$ ipython --no-banner

In [1]: import numpy as np

In [2]: np.set_printoptions(suppress=True, linewidth=160)

In [3]: def rd(a):
   ...:     return np.round(a, 3) + 0
   ...: 

In [4]: A = np.array([[-1, -1, -1], [-1, -2, -2], [-1, -2, -3]])

In [5]: rng = np.random.default_rng(61656)

In [6]: lab = rng.permutation(3)

In [7]: lab
Out[7]: array([2, 0, 1])

In [8]: out = A[lab][:, lab]

In [9]: rd(np.sort(np.abs(np.linalg.eigvals(out))))
Out[9]: array([0.308, 0.643, 5.049])

In [10]: np.diag(out)
Out[10]: array([-3, -1, -2])

In [11]: out = np.linalg.inv(A)

In [12]: rd(np.linalg.cond(A))
Out[12]: np.float64(16.394)

In [13]: rd(np.linalg.det(A) * out)
Out[13]: 
array([[ 2., -1.,  0.],
       [-1.,  2., -1.],
       [ 0., -1.,  1.]])

In [14]: print(rd(np.linalg.det(A) * np.linalg.det(out)))
1.0

In [15]: Q, r_ = np.linalg.qr(A)

In [16]: np.trace(Q @ Q.T)
Out[16]: np.float64(3.0)

In [17]: np.allclose(r_.T @ r_, A.T @ A)
Out[17]: True

In [18]: print(rd(Q @ r_))
[[-1. -1. -1.]
 [-1. -2. -2.]
 [-1. -2. -3.]]

In [19]: E = np.loadtxt("out6.csv", delimiter=",")

In [20]: E
Out[20]: 
array([[ 0., -1.,  1.,  0., -1.],
       [ 1.,  0., -6.,  2.,  2.],
       [-1.,  6.,  0., -5.,  3.],
       [ 0., -2.,  5.,  0.,  1.],
       [ 1., -2., -3., -1.,  0.]])

In [21]: gram = E.T @ E

In [22]: (E @ E.T).shape
Out[22]: (5, 5)

In [23]: np.trace(gram), (E ** 2).sum()
Out[23]: (np.float64(164.0), np.float64(164.0))

In [24]: print(np.linalg.matrix_rank(gram))
4

In [25]: rd(np.linalg.eigvalsh(gram)[::-1])
Out[25]: array([74.793, 74.793,  7.207,  7.207,  0.   ])

In [26]: np.abs(np.diag(np.linalg.qr(E)[1])) > 1e-9
Out[26]: array([ True,  True,  True,  True, False])

In [27]: np.linalg.lstsq(E[:-1].T, E[-1])[2]
Out[27]: np.int32(4)

In [28]: rd(np.trace(np.linalg.pinv(E) @ E))
Out[28]: np.float64(4.0)

In [29]: K = np.load("x.npy")

In [30]: K
Out[30]: 
array([[4., 1., 0., 0., 0.],
       [0., 4., 1., 0., 0.],
       [0., 0., 4., 1., 0.],
       [0., 0., 0., 4., 1.],
       [0., 0., 0., 0., 4.]])

In [31]: vec = np.array([5, 5, 1])

In [32]: target = A @ vec

In [33]: coef, lr = np.zeros(3), 1 / np.linalg.norm(A, 2) ** 2

In [34]: for i in range(250):
    ...:     coef -= lr * A.T @ (A @ coef - target)
    ...:     if i % 50 == 0: print(i, round(np.linalg.norm(A @ coef - target), 3))
    ...: 
0 2.997
50 1.326
100 0.59
150 0.267
200 0.128

In [35]: rd(np.linalg.cond(A))
Out[35]: np.float64(16.394)

In [36]: lab = rng.permutation(5)

In [37]: out = K[:, lab] * rng.choice([-1, 1], 5)

In [38]: out
Out[38]: 
array([[ 1.,  4.,  0.,  0., -0.],
       [ 4.,  0.,  0.,  1., -0.],
       [ 0.,  0.,  0.,  4., -1.],
       [ 0.,  0.,  1.,  0., -4.],
       [ 0.,  0.,  4.,  0., -0.]])

In [39]: Uu, _, Vh = np.linalg.svd(K.T @ out)

In [40]: rd(np.linalg.lstsq(K, out)[0])
Out[40]: 
array([[ 0.,  1.,  0.,  0.,  0.],
       [ 1.,  0.,  0.,  0.,  0.],
       [ 0.,  0.,  0.,  1.,  0.],
       [ 0.,  0.,  0.,  0., -1.],
       [ 0.,  0.,  1.,  0.,  0.]])

In [41]: rd(Uu @ Vh)
Out[41]: 
array([[ 0.,  1.,  0.,  0.,  0.],
       [ 1.,  0.,  0.,  0.,  0.],
       [ 0.,  0.,  0.,  1.,  0.],
       [ 0.,  0.,  0.,  0., -1.],
       [ 0.,  0.,  1.,  0.,  0.]])

In [42]: (K - K.T) / 2
Out[42]: 
array([[ 0. ,  0.5,  0. ,  0. ,  0. ],
       [-0.5,  0. ,  0.5,  0. ,  0. ],
       [ 0. , -0.5,  0. ,  0.5,  0. ],
       [ 0. ,  0. , -0.5,  0. ,  0.5],
       [ 0. ,  0. ,  0. , -0.5,  0. ]])

In [43]: np.trace(K)
Out[43]: np.float64(20.0)

In [44]: print(np.allclose(K, K.T))
False

In [45]: print(rd(np.abs(np.linalg.eigvals(K)).max()))
4.0

In [46]: rd(np.linalg.det(K))
Out[46]: np.float64(1024.0)

In [47]: (K + K.T) / 2
Out[47]: 
array([[4. , 0.5, 0. , 0. , 0. ],
       [0.5, 4. , 0.5, 0. , 0. ],
       [0. , 0.5, 4. , 0.5, 0. ],
       [0. , 0. , 0.5, 4. , 0.5],
       [0. , 0. , 0. , 0.5, 4. ]])

In [48]: evals, V = np.linalg.eig(K)

In [49]: np.prod(evals)
Out[49]: np.float64(1024.0)

In [50]: print(K @ V[:, 0] - evals[0] * V[:, 0])
[0. 0. 0. 0. 0.]

In [51]: rd(np.sort(np.linalg.eigvals(K @ K)))
Out[51]: array([16., 16., 16., 16., 16.])

In [52]: print(rd(np.sort(np.linalg.eigvals(K.T))))
[4. 4. 4. 4. 4.]

In [53]: f = np.array([1, -2])

In [54]: np.array([np.convolve(row, f, "same") for row in K])
Out[54]: 
array([[ 4., -7., -2.,  0.,  0.],
       [ 0.,  4., -7., -2.,  0.],
       [ 0.,  0.,  4., -7., -2.],
       [ 0.,  0.,  0.,  4., -7.],
       [ 0.,  0.,  0.,  0.,  4.]])

In [55]: J = np.loadtxt("data.csv", delimiter=",")

In [56]: J
Out[56]: 
array([[ -2.62 ,   3.646,  -3.711,   5.973],
       [  1.698,   5.294,   1.019,  -0.808],
       [-11.159,   2.385,   2.463,   3.327],
       [ -2.559,   3.122,  -3.423,   5.567],
       [ -9.999,   4.338,   3.975,   0.918],
       [ -0.269,   8.606,  -0.042,   1.292],
       [ -9.706,   2.42 ,   4.225,   0.958],
       [-10.956,   2.84 ,   2.204,   1.277],
       [  1.574,   5.94 ,   0.651,  -0.499],
       [ -2.301,   4.357,  -6.53 ,   6.759],
       [ -1.376,   3.011,  -3.737,   6.996],
       [-10.991,   2.723,   3.788,   1.298],
       [-11.069,   3.775,   2.811,   1.197],
       [ -9.928,   4.102,   5.46 ,   0.251],
       [-10.233,   2.315,   4.039,   0.058],
       [ -1.497,   4.916,  -5.607,   4.257],
       [ -1.749,   5.356,  -4.918,   3.631],
       [  1.335,   7.174,  -1.318,  -0.111]])

In [57]: vec = np.array([-3, -2, -3, 0])

In [58]: target = J @ vec

In [59]: rd(np.linalg.lstsq(J, target)[0])
Out[59]: array([-3., -2., -3.,  0.])

In [60]: rd(np.linalg.solve(J.T @ J, J.T @ target))
Out[60]: array([-3., -2., -3.,  0.])

In [61]: rd(np.linalg.pinv(J) @ J)
Out[61]: 
array([[1., 0., 0., 0.],
       [0., 1., 0., 0.],
       [0., 0., 1., 0.],
       [0., 0., 0., 1.]])

In [62]: target = target + 0.3 * rng.normal(size=18)

In [63]: rd(target)
Out[63]: 
array([ 11.559, -18.839,  21.121,  11.742,   9.271, -15.848,  11.762,  20.522, -18.538,  18.018,   9.033,  16.135,  17.201,   5.504,  14.242,  10.787,   9.844,
       -13.81 ])

In [64]: coef, *_ = np.linalg.lstsq(J, target)

In [65]: [round(float(np.linalg.norm(np.linalg.solve(J.T @ J + lam * np.eye(4), J.T @ target))), 2) for lam in (0, 1, 10, 100)]
Out[65]: [4.69, 4.54, 3.85, 2.45]

In [66]: rd(coef)
Out[66]: array([-3.005, -1.961, -3.018, -0.054])

In [67]: f, g = J[2], J[11]

In [68]: rd(f @ f)
Out[68]: np.float64(147.347)

In [69]: p = (f @ g) / (f @ f) * f

In [70]: rd(np.linalg.norm(f + g) ** 2 + np.linalg.norm(f - g) ** 2)
Out[70]: np.float64(583.195)

In [71]: rd(p)
Out[71]: array([-10.814,   2.311,   2.387,   3.224])

In [72]: rd((g - p) @ f)
Out[72]: np.float64(0.0)

In [73]: arr = np.loadtxt("layer3.csv", delimiter=",")

In [74]: print(rd(arr))
[[-0.327 -0.906  0.268  0.001]
 [ 0.764 -0.363 -0.294 -0.445]
 [-0.546  0.076 -0.408 -0.728]
 [-0.109 -0.203 -0.822  0.522]]

In [75]: lab = rng.permutation(4)

In [76]: lab
Out[76]: array([2, 3, 1, 0])

In [77]: out = arr[lab][:, lab]

In [78]: np.allclose(out, arr)
Out[78]: False

In [79]: rd(np.sort(np.abs(np.linalg.eigvals(out))))
Out[79]: array([1., 1., 1., 1.])

In [80]: rd(np.diag(out))
Out[80]: array([-0.408,  0.522, -0.363, -0.327])

In [81]: m1 = np.loadtxt("case15.csv", delimiter=",")

In [82]: m1
Out[82]: 
array([[0.5, 0.5, 0. ],
       [0.5, 0.5, 0. ],
       [0. , 0. , 1. ]])

In [83]: Uu, sigma, Vh = np.linalg.svd(m1)

In [84]: print(rd(sigma))
[1. 1. 0.]

In [85]: np.argmax(sigma[:-1] / (sigma[1:] + 1e-6)) + 1
Out[85]: np.int64(2)

In [86]: out = Uu[:, :2] @ np.diag(sigma[:2]) @ Vh[:2]

In [87]: rd(np.linalg.norm(m1 - out) / np.linalg.norm(m1))
Out[87]: np.float64(0.0)

In [88]: np.linalg.matrix_rank(out)
Out[88]: np.int64(2)

In [89]: f, g = m1[0], m1[2]

In [90]: f @ f
Out[90]: np.float64(0.5)

In [91]: p = (f @ g) / (f @ f) * f

In [92]: rd(np.linalg.norm(f + g) ** 2 + np.linalg.norm(f - g) ** 2)
Out[92]: np.float64(3.0)

In [93]: np.outer(f, g)
Out[93]: 
array([[0. , 0. , 0.5],
       [0. , 0. , 0.5],
       [0. , 0. , 0. ]])

In [94]: print(g - p)
[0. 0. 1.]

In [95]: rd(np.sort(np.abs(np.linalg.eigvals(m1)))[::-1])
Out[95]: array([1., 1., 0.])

In [96]: rd(np.linalg.matrix_power(m1, 2))
Out[96]: 
array([[0.5, 0.5, 0. ],
       [0.5, 0.5, 0. ],
       [0. , 0. , 1. ]])

In [97]: p = np.eye(3)[2]

In [98]: for _ in range(3):
    ...:     p = p @ m1
    ...:     print(p.round(3))
    ...: 
[0. 0. 1.]
[0. 0. 1.]
[0. 0. 1.]

In [99]: evals, V = np.linalg.eigh(m1)

In [100]: evals
Out[100]: array([0., 1., 1.])

In [101]: rd(np.linalg.svd(m1, compute_uv=False))
Out[101]: array([1., 1., 0.])

In [102]: print(np.unique(evals.round(6) + 0, return_counts=True)[1])
[1 2]

In [103]: feats = np.load("dump.npy")

In [104]: rd(feats)
Out[104]: 
array([[  8.684,  -1.697,  17.936],
       [-17.782,  -7.32 ,  -5.497],
       [  3.579,   8.061, -17.95 ],
       [ 15.229,  10.517,  -7.581],
       [  4.324,   8.345, -17.654],
       [ -8.306,   1.946, -18.089],
       [ -9.661,  -9.983,  14.388],
       [ 12.   ,  10.42 , -12.142],
       [  2.988,   7.827, -18.16 ],
       [ 11.306,   0.16 ,  16.497],
       [-17.702,  -7.096,  -6.025],
       [ 11.974,   0.676,  16.005],
       [  3.03 ,  -5.037,  19.117],
       [ 14.224,  10.577,  -9.262],
       [ 10.371,  -0.531,  17.093]])

In [105]: Uu, sigma, Vh = np.linalg.svd(feats)

In [106]: np.argmax(sigma[:-1] / (sigma[1:] + 1e-6)) + 1
Out[106]: np.int64(2)

In [107]: print(rd(sigma))
[60.709 48.108  0.   ]

In [108]: out = Uu[:, :2] @ np.diag(sigma[:2]) @ Vh[:2]

In [109]: rd(out)
Out[109]: 
array([[  8.684,  -1.697,  17.936],
       [-17.782,  -7.32 ,  -5.497],
       [  3.579,   8.061, -17.95 ],
       [ 15.229,  10.517,  -7.581],
       [  4.324,   8.345, -17.654],
       [ -8.306,   1.946, -18.089],
       [ -9.661,  -9.983,  14.388],
       [ 12.   ,  10.42 , -12.142],
       [  2.988,   7.827, -18.16 ],
       [ 11.306,   0.16 ,  16.497],
       [-17.702,  -7.096,  -6.025],
       [ 11.974,   0.676,  16.005],
       [  3.03 ,  -5.037,  19.117],
       [ 14.224,  10.577,  -9.262],
       [ 10.371,  -0.531,  17.093]])

In [110]: np.linalg.matrix_rank(out)
Out[110]: np.int64(2)

In [111]: cen = out - out.mean(axis=0)

In [112]: Uu, sigma, Vh = np.linalg.svd(cen, full_matrices=False)

In [113]: np.abs(Uu[:, 0]).argmax()
Out[113]: np.int64(12)

In [114]: np.abs(Vh[0]).argmax()
Out[114]: np.int64(2)

In [115]: np.linalg.matrix_rank(cen)
Out[115]: np.int64(2)

In [116]: print(np.searchsorted(np.cumsum(sigma ** 2) / (sigma ** 2).sum(), 0.9) + 1)
2

In [117]: rd(sigma)
Out[117]: array([60.595, 46.27 ,  0.   ])

In [118]: rd(sigma ** 2 / (sigma ** 2).sum())
Out[118]: array([0.632, 0.368, 0.   ])

In [119]: (np.sign(Uu[:, 0]) == np.sign(Uu[0, 0])).astype(int)
Out[119]: array([1, 0, 0, 0, 0, 0, 1, 0, 0, 1, 0, 1, 1, 0, 1])

In [120]: rd(Vh[0] * np.sign(Vh[0, np.abs(Vh[0]).argmax()]))
Out[120]: array([ 0.105, -0.276,  0.955])

In [121]: gram = np.cov(feats, rowvar=False)

In [122]: rd(np.median(feats, axis=0))
Out[122]: array([ 4.324,  0.676, -6.025])

In [123]: rd(gram)
Out[123]: 
array([[124.523,  53.94 ,  30.745],
       [ 53.94 ,  51.087, -66.878],
       [ 30.745, -66.878, 239.587]])

In [124]: rd(np.polyfit(feats[:, 0], feats[:, 1], 1))
Out[124]: array([0.433, 0.513])

In [125]: print(rd(np.linalg.eigvalsh(gram)[::-1]))
[262.272 152.925   0.   ]

In [126]: print(rd(feats.std(axis=0)))
[10.781  6.905 14.954]

In [127]: rd(np.linalg.eigvals(gram))
Out[127]: array([  0.   , 152.925, 262.272])

In [128]: rd(np.linalg.eigvals(gram).sum().real)
Out[128]: np.float64(415.196)

In [129]: rd(np.einsum("ii->", gram))
Out[129]: np.float64(415.196)

In [130]: rd(np.linalg.det(2 * gram)), rd(np.linalg.det(gram))
Out[130]: (np.float64(0.0), np.float64(0.0))

In [131]: rd(np.einsum("ij,ji->", gram, gram))
Out[131]: np.float64(92172.373)

In [132]: print(rd(np.linalg.det(gram.T)))
0.0

In [133]: F = np.load("m.npy")

In [134]: print(F)
[[  4  -8  -8  -7]
 [ -1   2  -3   8]
 [  9 -18  -5  -5]
 [  1  -2  -3  -2]]

In [135]: out = F[0, 0] * F[1:] - np.outer(F[1:, 0], F[0])

In [136]: out
Out[136]: 
array([[  0,   0, -20,  25],
       [  0,   0,  52,  43],
       [  0,   0,  -4,  -1]])

In [137]: np.flatnonzero(~out.round(6).any(axis=1))
Out[137]: array([], dtype=int64)
